>>> import numpy as np
>>> import numpy.linalg as la
>>> np.set_printoptions(precision=2, suppress=True, linewidth=120)
>>> rng = np.random.default_rng(53867)
>>> A = rng.normal(size=(11, 5)) + 5 * np.array([2, 5, 1, 2, 0])
>>> A
array([[10.22, 26.21,  3.73,  8.05, -0.91],
       [ 9.2 , 25.86,  6.17, 11.58, -0.38],
       [ 9.21, 24.4 ,  5.88, 10.54,  0.25],
       [10.24, 24.29,  3.89, 10.  , -0.65],
       [ 9.42, 24.74,  3.96,  8.86, -0.61],
       [ 9.37, 25.37,  2.8 , 11.73,  0.13],
       [10.81, 25.14,  4.12, 10.71,  0.54],
       [ 9.27, 26.47,  4.65,  8.21, -0.33],
       [ 8.92, 25.45,  4.48, 10.12, -0.8 ],
       [ 9.63, 24.65,  4.78,  8.61, -0.03],
       [11.16, 24.77,  6.03, 10.5 , -0.11]])
>>> vec = np.array([1, 2, 2, 2, 1])
>>> (A @ vec).argmax()
np.int64(1)
>>> (A * vec).sum(axis=1)
array([85.29, 96.04, 91.09, 85.95, 83.92, 89.3 , 91.31, 87.59, 88.2 , 85.69, 93.64])
>>> A @ (2 * vec)
array([170.59, 192.07, 182.17, 171.91, 167.84, 178.59, 182.61, 175.17, 176.4 , 171.37, 187.27])
>>> M2 = np.c_[A[:, :2] @ np.array([[-1, 3], [3, 2]]), np.array([-1, -9, 9, 8, 9, -4, -9, -6, -1, -1, -5])]
>>> M2
array([[68.42, 83.08, -1.  ],
       [68.38, 79.3 , -9.  ],
       [63.99, 76.42,  9.  ],
       [62.63, 79.32,  8.  ],
       [64.8 , 77.73,  9.  ],
       [66.73, 78.85, -4.  ],
       [64.61, 82.71, -9.  ],
       [70.13, 80.75, -6.  ],
       [67.42, 77.65, -1.  ],
       [64.31, 78.18, -1.  ],
       [63.15, 83.03, -5.  ]])
>>> np.round(la.norm(M2 - A @ la.lstsq(A, M2)[0], axis=0), 2) + 0
array([ 0.  ,  0.  , 20.25])
>>> np.round(la.lstsq(A, M2[:, 0])[0], 2) + 0
array([-1.,  3.,  0.,  0.,  0.])
